% ipython --no-banner

In [1]: import numpy as np

In [2]: np.set_printoptions(suppress=True, linewidth=140)

In [3]: feats = np.load("data.npy")

In [4]: feats
Out[4]: 
array([[ 5.,  2.,  5.,  1.,  4.,  5., -2.,  3., -1.,  0.,  3.,  0., -1.],
       [ 0.,  1.,  3.,  5.,  1.,  5.,  2.,  1., -2., -2.,  1.,  3., -1.],
       [ 5.,  3.,  0.,  2.,  5.,  3.,  3.,  0.,  0.,  2.,  1.,  2., -3.],
       [ 4.,  1.,  2.,  4.,  1.,  5., -3., -2.,  1., -1., -1.,  0., -2.],
       [ 1.,  2.,  5.,  4.,  3.,  0.,  3., -3., -1., -1.,  1.,  0.,  2.],
       [ 2.,  3.,  5.,  0.,  3.,  5.,  2., -2.,  0., -3., -2., -3.,  3.],
       [ 0.,  0.,  0.,  0.,  0.,  0.,  2., -3.,  3., -3., -1.,  1.,  3.],
       [ 0.,  0.,  0.,  0.,  0.,  0.,  3., -3.,  1., -2., -2., -2., -1.],
       [ 0.,  0.,  0.,  0.,  0.,  0., -2.,  0.,  1., -2.,  2., -2.,  0.],
       [ 0.,  0.,  0.,  0.,  0.,  0., -3.,  3.,  0., -1., -2.,  3., -3.],
       [ 0.,  0.,  0.,  0.,  0.,  0.,  1., -3., -3., -3.,  3., -2.,  3.],
       [ 0.,  0.,  0.,  0.,  0.,  0., -3.,  2.,  1., -2.,  0.,  3.,  0.],
       [ 0.,  0.,  0.,  0.,  0.,  0.,  1., -3.,  0.,  3.,  0.,  1., -2.]])

In [5]: [round(float(x), 2) for x in np.linalg.svd(feats, compute_uv=False)[:3]]
Out[5]: [18.38, 13.06, 9.12]

In [6]: np.round(np.linalg.norm(feats, 2) / np.linalg.norm(feats), 2)
Out[6]: np.float64(0.65)

In [7]: np.argsort(-np.linalg.norm(feats, axis=0).round(6), kind="stable")[:3]
Out[7]: array([5, 2, 6])

In [8]: B = feats / np.sqrt((feats ** 2).mean(axis=1, keepdims=True))

In [9]: B[0].round(2)
Out[9]: array([ 1.65,  0.66,  1.65,  0.33,  1.32,  1.65, -0.66,  0.99, -0.33,  0.  ,  0.99,  0.  , -0.33])

In [10]: np.linalg.matrix_rank(B) == np.linalg.matrix_rank(feats)
Out[10]: np.True_

In [11]: round(float(np.linalg.norm(feats[1] - feats[6])), 2)
Out[11]: 11.27

In [12]: round(np.linalg.norm(feats, 1), 2), round(float(np.linalg.norm(feats, np.inf)), 2)
Out[12]: (np.float64(30.0), 33.0)

In [13]: np.linalg.norm(feats, axis=1).argmax()
Out[13]: np.int64(0)

In [14]: feats[1] @ feats[6]
Out[14]: np.float64(0.0)

In [15]: np.round(np.linalg.norm(feats, axis=0), 2)
Out[15]: array([ 8.43,  5.29,  9.38,  7.87,  7.81, 10.44,  8.72,  8.72,  5.29,  7.68,  6.24,  7.35,  7.75])

In [16]: round(float(np.linalg.norm(feats[1], 1)), 2), round(np.linalg.norm(feats[1], np.inf), 2)
Out[16]: (27.0, np.float64(5.0))

In [17]: round(np.linalg.norm(feats, "nuc"), 2)
Out[17]: np.float64(80.8)

In [18]: left, s, Vt = np.linalg.svd(feats)

In [19]: np.argmax(s[:-1] / (s[1:] + 1e-6)) + 1
Out[19]: np.int64(12)

In [20]: B = left[:, :12] @ np.diag(s[:12]) @ Vt[:12]

In [21]: np.linalg.matrix_rank(B)
Out[21]: np.int64(12)

In [22]: np.round(np.linalg.norm(feats - B) / np.linalg.norm(feats), 2)
Out[22]: np.float64(0.0)

In [23]: np.linalg.matrix_rank(feats, rtol=0.05)
Out[23]: np.int64(12)
